$ python3 -q
>>> import numpy as np
>>> np.set_printoptions(precision=2, suppress=True, linewidth=100, sign=" ")
>>> rng = np.random.default_rng(79)
>>> labels = rng.integers(0, 3, 2)
>>> X = np.array([[2, 0], [1, 2]]) * (labels[:, None] == labels)
>>> X
array([[ 2,  0],
       [ 0,  2]])
>>> # 2 groups of indices that never mix
>>> B = X / np.sqrt((X ** 2).mean(axis=1, keepdims=True))
>>> np.linalg.matrix_rank(B) == np.linalg.matrix_rank(X)
np.True_
>>> print(np.linalg.norm(B, axis=1))
[ 1.41  1.41]
>>> np.linalg.matrix_rank(X - X.mean(axis=1, keepdims=True))
np.int64(1)
>>> def softmax(z):
...     e = np.exp(z - z.max(axis=-1, keepdims=True))
...     return e / e.sum(axis=-1, keepdims=True)
... 
>>> softmax(X).sum(axis=1)
array([ 1.,  1.])
>>> softmax(X[0] + -2)
array([ 0.88,  0.12])
>>> S = X @ X.T / np.sqrt(2)
>>> print(softmax(S))
[[ 0.94  0.06]
 [ 0.06  0.94]]
>>> J = np.array([[1, -1, -1, 1, 1, -1, -1, 1],
...     [1, -1, 1, -1, -1, 1, -1, 1],
...     [1, -1, -1, 1, -1, 1, 1, -1]])
>>> print(np.linalg.matrix_rank(J))
3
>>> J.mean(axis=0)
array([ 1.  , -1.  , -0.33,  0.33, -0.33,  0.33, -0.33,  0.33])
>>> np.unravel_index(np.abs(J).argmax(), J.shape)
(np.int64(0), np.int64(0))
>>> print(J.sum(axis=1))
[ 0  0  0]
>>> J[3]
Traceback (most recent call last):
  File "<python-input-21>", line 1, in <module>
    J[3]
    ~^^^
IndexError: index 3 is out of bounds for axis 0 with size 3
>>> J - J[0]
array([[ 0,  0,  0,  0,  0,  0,  0,  0],
       [ 0,  0,  2, -2, -2,  2,  0,  0],
       [ 0,  0,  0,  0, -2,  2,  2, -2]])
>>> print(round(float(np.linalg.norm(J)), 2))
4.9
>>> np.linalg.svd(J, compute_uv=False)
array([ 2.83,  2.83,  2.83])
>>> print(J.sum(axis=0))
[ 3 -3 -1  1 -1  1 -1  1]
>>> J.shape
(3, 8)
>>> np.count_nonzero(J)
np.int64(24)
>>> G = J.T @ J
>>> np.allclose(G, G.T)
True
>>> np.linalg.svd(J, compute_uv=False) ** 2
array([ 8.,  8.,  8.])
>>> (J @ J.T).shape
(3, 3)
>>> M = np.load("mat.npy")
>>> M
array([[ 1,  0,  0,  0],
       [ 0,  1,  0,  0],
       [ 1, -2,  1,  0],
       [-1,  1, -2,  1]])
>>> np.round(softmax(10 * M[0]), 2) + 0
array([ 1.,  0.,  0.,  0.])
>>> softmax(M[0] + -3)
array([ 0.48,  0.17,  0.17,  0.17])
>>> S = M @ M.T / np.sqrt(4)
>>> np.round(softmax(S + np.triu(np.full(S.shape, -np.inf), 1)), 2) + 0
array([[ 1.  ,  0.  ,  0.  ,  0.  ],
       [ 0.38,  0.62,  0.  ,  0.  ],
       [ 0.07,  0.02,  0.91,  0.  ],
       [ 0.02,  0.05,  0.  ,  0.93]])
>>> softmax(S).round(6).argmax(axis=1)
array([ 0,  1,  2,  3])
>>> q, R = np.linalg.qr(M)
>>> np.trace(q @ q.T)
np.float64(4.0)
>>> R.round(2) + 0
array([[-1.73,  1.73, -1.73,  0.58],
       [ 0.  , -1.73,  0.58,  0.  ],
       [ 0.  ,  0.  , -1.29,  0.77],
       [ 0.  ,  0.  ,  0.  ,  0.26]])
>>> np.round(q @ R, 2) + 0
array([[ 1.,  0.,  0.,  0.],
       [ 0.,  1.,  0.,  0.],
       [ 1., -2.,  1.,  0.],
       [-1.,  1., -2.,  1.]])
>>> softmax(J[1])
array([ 0.22,  0.03,  0.22,  0.03,  0.03,  0.22,  0.03,  0.22])
>>> np.round(softmax(10 * J[1]), 2) + 0
array([ 0.25,  0.  ,  0.25,  0.  ,  0.  ,  0.25,  0.  ,  0.25])
>>> S = J @ J.T / np.sqrt(8)
>>> print(softmax(S))
[[ 0.89  0.05  0.05]
 [ 0.05  0.89  0.05]
 [ 0.05  0.05  0.89]]
>>> softmax(S).round(6).argmax(axis=1)
array([ 0,  1,  2])
>>> softmax(S + np.triu(np.full(S.shape, -np.inf), 1))
array([[ 1.  ,  0.  ,  0.  ],
       [ 0.06,  0.94,  0.  ],
       [ 0.05,  0.05,  0.89]])
>>> q = M.astype(float).copy()
>>> for j in range(4):
...     q[:, j] -= q[:, :j] @ (q[:, :j].T @ q[:, j])
...     q[:, j] /= np.linalg.norm(q[:, j])
... 
>>> np.round(q.T @ q, 2) + 0
array([[ 1.,  0.,  0.,  0.],
       [ 0.,  1.,  0.,  0.],
       [ 0.,  0.,  1.,  0.],
       [ 0.,  0.,  0.,  1.]])
>>> r0 = np.array([0, 1, 0, 1])
>>> B = M + np.outer(r0, np.eye(4)[2])
>>> print(round(float(np.linalg.det(B) / np.linalg.det(M)), 2), round(1 + np.linalg.solve(M, r0)[2], 2))
3.0 3.0
>>> np.linalg.matrix_rank(np.linalg.inv(B) - np.linalg.inv(M), tol=1e-8)
np.int64(1)
>>> print(B)
[[ 1.  0.  0.  0.]
 [ 0.  1.  1.  0.]
 [ 1. -2.  1.  0.]
 [-1.  1. -1.  1.]]
>>> data = np.loadtxt("w.csv", delimiter=",")
>>> data
array([[-0.85, -0.37, -0.37],
       [-0.37,  0.93, -0.07],
       [-0.37, -0.07,  0.93]])
>>> # keeps lengths
>>> w, V = np.linalg.eig(data)
>>> np.sort(np.linalg.eigvals(data.T))
array([-1.,  1.,  1.])
>>> labels = rng.permutation(3)
>>> labels
array([ 0,  1,  2])
>>> B = data[labels][:, labels]
>>> B
array([[-0.85, -0.37, -0.37],
       [-0.37,  0.93, -0.07],
       [-0.37, -0.07,  0.93]])
>>> np.trace(B)
np.float64(1.0)
>>> np.diag(B)
array([-0.85,  0.93,  0.93])
>>> round(float(np.linalg.det(B)), 2), round(np.linalg.det(data[labels]), 2)
(-1.0, np.float64(-1.0))
>>> np.allclose(B, data)
True
>>> feats = np.load("out0.npy")
>>> feats
array([[-0.5 , -0.87],
       [ 0.87, -0.5 ]])
>>> # columns are unit length and at right angles
>>> B = feats / np.sqrt((feats ** 2).mean(axis=1, keepdims=True))
>>> print(feats - feats.mean(axis=1, keepdims=True))
[[ 0.18 -0.18]
 [ 0.68 -0.68]]
>>> np.linalg.matrix_rank(feats - feats.mean(axis=1, keepdims=True))
np.int64(1)
>>> B[0]
array([-0.71, -1.22])
>>> np.linalg.norm(B, axis=1)
array([ 1.41,  1.41])
>>> q, V = np.linalg.qr(feats[:, :1])[0], np.linalg.qr(feats[:, 1:])[0]
>>> s = np.linalg.svd(q.T @ V, compute_uv=False)
>>> (s > 0.9).sum()
np.int64(0)
>>> print(s.round(2) + 0)
[ 0.]
>>> round(np.linalg.norm(q @ q.T - V @ V.T, 2), 2)
np.float64(1.0)
>>> G = feats.T @ feats
>>> np.linalg.eigvalsh(G)[::-1]
array([ 1.,  1.])
>>> np.allclose(G, G.T)
True
>>> print(np.diag(G))
[ 1.  1.]
>>> E = np.loadtxt("data.csv", delimiter=",")
>>> E
array([[ 1.,  0.,  0.],
       [ 0.,  1.,  0.],
       [-2., -3.,  1.]])
>>> w, V = np.linalg.eig(E)
>>> print(w)
[ 1.  1.  1.]
>>> E @ V[:, 0] - w[0] * V[:, 0]
array([ 0.,  0.,  0.])
>>> np.prod(w)
np.float64(1.0)
>>> np.sort(np.linalg.eigvals(E @ E))
array([ 1.,  1.,  1.])
>>> np.linalg.matrix_power(E - np.diag(np.diag(E)), 3)
array([[ 0.,  0.,  0.],
       [ 0.,  0.,  0.],
       [ 0.,  0.,  0.]])
>>> np.prod(np.diag(E)), round(np.linalg.det(E), 2)
(np.float64(1.0), np.float64(1.0))
>>> B = np.linalg.invert(E)
Traceback (most recent call last):
  File "<python-input-96>", line 1, in <module>
    B = np.linalg.invert(E)
        ^^^^^^^^^^^^^^^^
AttributeError: module 'numpy.linalg' has no attribute 'invert'
>>> B = np.linalg.inv(E)
>>> round(float(np.linalg.cond(E)), 2)
14.93
>>> print(E @ B)
[[ 1.  0.  0.]
 [ 0.  1.  0.]
 [ 0.  0.  1.]]
>>> np.linalg.matrix_power(E, 2)
array([[ 1.,  0.,  0.],
       [ 0.,  1.,  0.],
       [-4., -6.,  1.]])
>>> (E - E.T) / 2
array([[ 0. ,  0. ,  1. ],
       [ 0. ,  0. ,  1.5],
       [-1. , -1.5,  0. ]])
>>> (E + E.T) / 2
array([[ 1. ,  0. , -1. ],
       [ 0. ,  1. , -1.5],
       [-1. , -1.5,  1. ]])
>>> E @ E
array([[ 1.,  0.,  0.],
       [ 0.,  1.,  0.],
       [-4., -6.,  1.]])
>>> F = np.load("arr.npy")
>>> F
array([[ 1,  1,  1],
       [ 2,  1,  2],
       [-1,  0, -1]])
>>> # column 2 repeats column 0
>>> hat = np.triu(np.array([[0, -2, -3], [-3, 1, 2], [0, 0, -2]]), 1) + np.eye(3)
>>> B = hat @ F @ np.linalg.inv(hat)
>>> B
array([[ 0., -1.,  2.],
       [ 0.,  1., -2.],
       [-1., -2.,  0.]])
>>> hat @ F - F @ hat
array([[-1.,  0.,  0.],
       [-2.,  4.,  2.],
       [ 0., -2., -3.]])
>>> print(round(np.linalg.det(B), 2))
0.0
>>> np.linalg.matrix_rank(B)
np.int64(2)
>>> [round(float(x), 2) for x in np.linalg.svd(B, compute_uv=False)[:3]]
[3.36, 1.93, 0.0]
>>> np.argsort(-np.linalg.norm(B, axis=0).round(6), kind="stable")[:3]
array([ 2,  1,  0])
>>> np.linalg.cond(B) > 100
np.True_
>>> t3 = np.stack([F, 4 * F, F[::-1]])
>>> print(np.linalg.matrix_rank(t3))
[ 2  2  2]
>>> np.einsum("bij,cij->bc", t3, t3)
array([[  14,   56,    5],
       [  56,  224,   20],
       [   5,   20,   14]])
>>> np.linalg.norm(t3, axis=(1, 2))
array([  3.74,  14.97,   3.74])
>>> print(t3.shape)
(3, 3, 3)
>>> softmax(F[2])
array([ 0.21,  0.58,  0.21])
>>> softmax(F).sum(axis=1)
array([ 1.,  1.,  1.])
>>> S = F @ F.T / np.sqrt(3)
>>> softmax(S + np.triu(np.full(S.shape, -np.inf), 1))
array([[ 1.  ,  0.  ,  0.  ],
       [ 0.09,  0.91,  0.  ],
       [ 0.09,  0.03,  0.88]])
>>> np.round(softmax(S), 2) + 0
array([[ 0.24,  0.75,  0.01],
       [ 0.09,  0.91,  0.  ],
       [ 0.09,  0.03,  0.88]])
>>> print(softmax(S).round(6).argmax(axis=1))
[ 1  1  2]
>>> W = np.array([[9, 0, 9, 1, 5, 0], [-8, -4, -5, 1, -1, 7], [-5, 2, -6, 6, -8, -7]])
>>> c = np.array([0, 0, 1, 1, 3, 3])
>>> act = np.maximum(F @ W + c, 0)
>>> act
array([[  0,   0,   0,   9,   0,   3],
       [  0,   0,   2,  16,   0,   0],
       [  0,   0,   0,   0,   6,  10]])
>>> print(np.linalg.matrix_rank(act))
3
>>> (act > 0).astype(int)
array([[ 0,  0,  0,  1,  0,  1],
       [ 0,  0,  1,  1,  0,  0],
       [ 0,  0,  0,  0,  1,  1]])
>>> (act > 0).mean(axis=0)
array([ 0.  ,  0.  ,  0.33,  0.67,  0.33,  0.67])
>>> basis = np.array([[-1, 2], [0, -1], [-2, 2], [-2, 1], [1, -1], [2, 2]])
>>> (act @ basis).round(6).argmax(axis=1)
array([ 1,  1,  0])
>>> W @ basis
array([[-24,  32],
       [ 29,  -6],
       [-17, -24]])
>>> m1 = np.load("sample12.npy")
>>> m1
array([[ 0.02,  1.  ,  1.  ,  1.  ],
       [ 2.  ,  2.02,  2.  ,  2.  ],
       [ 2.  ,  1.  ,  2.02,  0.  ],
       [ 0.  ,  1.  ,  1.  ,  1.02]])
>>> w, V = np.linalg.eig(m1)
>>> np.round(np.prod(w), 2)
np.float64(-0.04)
>>> np.round(m1 @ V[:, 0] - w[0] * V[:, 0], 2) + 0
array([ 0.,  0.,  0.,  0.])
>>> np.sort(np.linalg.eigvals(np.linalg.inv(m1)))
array([-1.73,  0.2 ,  1.43, 50.  ])
>>> print(w)
[ 4.94 -0.58  0.02  0.7 ]
>>> np.round(np.sort(np.linalg.eigvals(m1 @ m1)), 2) + 0
array([  0.  ,   0.33,   0.49,  24.38])
>>> softmax(m1[2])
array([ 0.4 ,  0.15,  0.4 ,  0.05])
>>> np.round(softmax(10 * m1[2]), 2) + 0
array([ 0.45,  0.  ,  0.55,  0.  ])
>>> print(softmax(m1).sum(axis=1))
[ 1.  1.  1.  1.]
>>> S = m1 @ m1.T / np.sqrt(4)
>>> softmax(S)[2] @ m1
array([ 1.93,  1.61,  1.97,  1.23])
>>> softmax(S).round(6).argmax(axis=1)
array([ 1,  1,  1,  1])
>>> softmax(S + np.triu(np.full(S.shape, -np.inf), 1))
array([[ 1.  ,  0.  ,  0.  ,  0.  ],
       [ 0.01,  0.99,  0.  ,  0.  ],
       [ 0.02,  0.61,  0.37,  0.  ],
       [ 0.13,  0.6 ,  0.13,  0.13]])
>>> left, s, vt = np.linalg.svd(m1)
>>> np.argmax(s[:-1] / (s[1:] + 1e-6)) + 1
np.int64(3)
>>> B = left[:, :3] @ np.diag(s[:3]) @ vt[:3]
>>> np.linalg.matrix_rank(m1, rtol=0.05)
np.int64(3)
>>> B.round(2) + 0
array([[ 0.02,  1.  ,  1.  ,  1.  ],
       [ 2.  ,  2.02,  2.  ,  2.  ],
       [ 2.  ,  1.  ,  2.02,  0.  ],
       [ 0.  ,  1.  ,  1.  ,  1.02]])
>>> np.linalg.matrix_rank(B)
np.int64(3)
